In [1]: import numpy as np

In [2]: np.set_printoptions(precision=2, suppress=True, linewidth=140)

In [3]: rd = lambda a: np.round(a, 2) + 0

In [4]: F = np.load("sample15.npy")

In [5]: rd(F)
Out[5]: 
array([[ 1.  ,  0.  ,  0.  ,  0.  ],
       [ 0.  ,  0.5 ,  0.  , -0.87],
       [ 0.  ,  0.  ,  1.  ,  0.  ],
       [ 0.  ,  0.87,  0.  ,  0.5 ]])

In [6]: # keeps lengths

In [7]: x0 = np.array([1, 1, -2, -1])

In [8]: rd(np.abs(np.linalg.eigvals(F)))
Out[8]: array([1., 1., 1., 1.])

In [9]: rd(np.linalg.inv(F))
Out[9]: 
array([[ 1.  ,  0.  ,  0.  ,  0.  ],
       [ 0.  ,  0.5 ,  0.  ,  0.87],
       [ 0.  ,  0.  ,  1.  ,  0.  ],
       [ 0.  , -0.87,  0.  ,  0.5 ]])

In [10]: [p for p in range(1, 25) if np.allclose(np.linalg.matrix_power(F, p), np.eye(4))]
Out[10]: [6, 12, 18, 24]

In [11]: rd(np.linalg.norm(x0)), rd(np.linalg.norm(F @ x0))
Out[11]: (np.float64(2.65), np.float64(2.65))

In [12]: 4 - np.linalg.matrix_rank(F - np.eye(4), tol=1e-8)
Out[12]: np.int64(2)

In [13]: rd(F.T @ (F @ x0))
Out[13]: array([ 1.,  1., -2., -1.])

In [14]: rd(np.linalg.det(F))
Out[14]: np.float64(1.0)

In [15]: A2 = F / np.sqrt((F ** 2).mean(axis=1, keepdims=True))

In [16]: np.linalg.matrix_rank(F - F.mean(axis=1, keepdims=True))
Out[16]: np.int64(3)

In [17]: rd(np.linalg.norm(A2, axis=1))
Out[17]: array([2., 2., 2., 2.])

In [18]: rd(F - F.mean(axis=1, keepdims=True))
Out[18]: 
array([[ 0.75, -0.25, -0.25, -0.25],
       [ 0.09,  0.59,  0.09, -0.77],
       [-0.25, -0.25,  0.75, -0.25],
       [-0.34,  0.52, -0.34,  0.16]])

In [19]: rng = np.random.default_rng(91517)

In [20]: idx = rng.permutation(4)

In [21]: idx
Out[21]: array([0, 3, 1, 2])

In [22]: A2 = F[idx][:, idx]

In [23]: rd(A2)
Out[23]: 
array([[ 1.  ,  0.  ,  0.  ,  0.  ],
       [ 0.  ,  0.5 ,  0.87,  0.  ],
       [ 0.  , -0.87,  0.5 ,  0.  ],
       [ 0.  ,  0.  ,  0.  ,  1.  ]])

In [24]: M = np.loadtxt("a.csv", delimiter=",")

In [25]: rd(M)
Out[25]: 
array([[ 0.32,  2.56,  1.76],
       [ 0.32,  2.56,  1.76],
       [-0.04, -0.32, -0.22]])

In [26]: rd(M @ M)
Out[26]: 
array([[ 0.85,  6.81,  4.68],
       [ 0.85,  6.81,  4.68],
       [-0.11, -0.85, -0.59]])

In [27]: np.allclose(M @ M.T, M.T @ M)
Out[27]: False

In [28]: rd(np.linalg.det(M))
Out[28]: np.float64(0.0)

In [29]: rd(np.abs(np.linalg.eigvals(M)).max())
Out[29]: np.float64(2.66)

In [30]: rd((M - M.T) / 2)
Out[30]: 
array([[ 0.  ,  1.12,  0.9 ],
       [-1.12,  0.  ,  1.04],
       [-0.9 , -1.04,  0.  ]])
